% python3 -q
>>> import numpy as np
>>> np.set_printoptions(precision=3, suppress=True, linewidth=160)
>>> def rd(a):
...     return np.round(a, 3) + 0
... 
>>> F = np.loadtxt("data.csv", delimiter=",")
>>> rd(F)
array([[ 0.656,  0.173,  0.193, -0.288, -0.284, -0.438, -0.058,  0.154,  0.327,  0.117],
       [ 0.25 ,  0.141, -0.205, -0.18 , -0.136, -0.105,  0.348, -0.02 , -0.59 , -0.587],
       [ 0.094, -0.051,  0.302, -0.191,  0.726, -0.338,  0.069, -0.137, -0.351,  0.271],
       [ 0.468, -0.291,  0.411,  0.225,  0.118,  0.474, -0.342,  0.183, -0.149, -0.254],
       [-0.031, -0.159, -0.041,  0.022,  0.014, -0.318, -0.494, -0.662,  0.148, -0.409],
       [ 0.25 ,  0.63 , -0.333, -0.036,  0.096,  0.337, -0.371, -0.239, -0.185,  0.276],
       [ 0.031,  0.234,  0.537,  0.107, -0.192,  0.251,  0.461, -0.567,  0.091,  0.051],
       [-0.25 ,  0.612,  0.284,  0.16 ,  0.288, -0.124, -0.088,  0.312,  0.232, -0.447],
       [ 0.187,  0.049, -0.109,  0.867, -0.067, -0.368,  0.075, -0.001, -0.169,  0.159],
       [-0.343,  0.098,  0.408, -0.088, -0.476, -0.172, -0.383,  0.1  , -0.504,  0.178]])
>>> # keeps lengths
>>> M2 = F / np.sqrt((F ** 2).mean(axis=1, keepdims=True))
>>> print(np.linalg.matrix_rank(F - F.mean(axis=1, keepdims=True)))
9
>>> vec = np.array([1, -2, 1, 3, -1, 2, 1, 3, 2, 1])
>>> target = F @ vec
>>> b, lr = np.zeros(10), 1 / np.linalg.norm(F, 2) ** 2
>>> for i in range(30):
...     b -= lr * F.T @ (F @ b - target)
...     if i % 5 == 0: print(i, round(np.linalg.norm(F @ b - target), 3))
... 
0 0.0
5 0.0
10 0.0
15 0.0
20 0.0
25 0.0
>>> print(rd(b))
[ 1. -2.  1.  3. -1.  2.  1.  3.  2.  1.]
>>> m1 = np.loadtxt("arr.csv", delimiter=",")
>>> m1
array([[2., 2., 2., 2.],
       [2., 4., 4., 4.],
       [2., 4., 6., 6.],
       [2., 4., 6., 8.]])
>>> # symmetric
>>> vec = np.ones(4)
>>> for _ in range(7):
...     vec = m1 @ vec
...     vec /= np.linalg.norm(vec)
...     print(round(vec @ m1 @ vec, 3))
... 
16.561
16.581
16.582
16.582
16.582
16.582
16.582
>>> print(rd(np.linalg.eigvalsh(m1)[-1]))
16.582
>>> rd(np.linalg.det(m1))
np.float64(16.0)
>>> (m1 - m1.T) / 2
array([[0., 0., 0., 0.],
       [0., 0., 0., 0.],
       [0., 0., 0., 0.],
       [0., 0., 0., 0.]])
>>> rd(np.linalg.matrix_power(m1, 2))
array([[ 16.,  28.,  36.,  40.],
       [ 28.,  52.,  68.,  76.],
       [ 36.,  68.,  92., 104.],
       [ 40.,  76., 104., 120.]])
>>> np.allclose(m1 @ m1.T, m1.T @ m1)
True
>>> print(np.allclose(m1, m1.T))
True
